$ python -q
>>> import numpy as np
>>> from numpy import linalg as LA
>>> np.set_printoptions(precision=2, suppress=True, linewidth=100, legacy="1.25")
>>> rnd = lambda a: np.round(a, 2) + 0
>>> m1 = np.loadtxt("case4.csv", delimiter=",")
>>> m1
array([[ 5.,  8.,  0.,  0.],
       [-2., -7.,  0.,  0.],
       [ 0.,  0.,  5.,  8.],
       [ 0.,  0., -2., -7.]])
>>> # splits into 2 blocks
>>> rnd(LA.eigvals(m1).sum().real)
-4.0
>>> rnd(LA.det(m1.T))
361.0
>>> rnd(np.poly(m1))
array([  1.,   4., -34., -76., 361.])
>>> np.kron(np.eye(2, dtype=int), m1)
array([[ 5.,  8.,  0.,  0.,  0.,  0.,  0.,  0.],
       [-2., -7.,  0.,  0., -0., -0.,  0.,  0.],
       [ 0.,  0.,  5.,  8.,  0.,  0.,  0.,  0.],
       [ 0.,  0., -2., -7.,  0.,  0., -0., -0.],
       [ 0.,  0.,  0.,  0.,  5.,  8.,  0.,  0.],
       [-0., -0.,  0.,  0., -2., -7.,  0.,  0.],
       [ 0.,  0.,  0.,  0.,  0.,  0.,  5.,  8.],
       [ 0.,  0., -0., -0.,  0.,  0., -2., -7.]])
>>> rnd(LA.eigvals(m1))
array([ 3.47, -5.47,  3.47, -5.47])
>>> np.einsum("ij,ji->", m1, m1)
84.0
>>> np.allclose(m1, m1.T)
False
>>> assert m1 == m1.T
Traceback (most recent call last):
  File "<python-input-14>", line 1, in <module>
    assert m1 == m1.T
           ^^^^^^^^^^
ValueError: The truth value of an array with more than one element is ambiguous. Use a.any() or a.all()
>>> (m1 + m1.T) / 2
array([[ 5.,  3.,  0.,  0.],
       [ 3., -7.,  0.,  0.],
       [ 0.,  0.,  5.,  3.],
       [ 0.,  0.,  3., -7.]])
>>> rnd(np.abs(LA.eigvals(m1)).max())
5.47
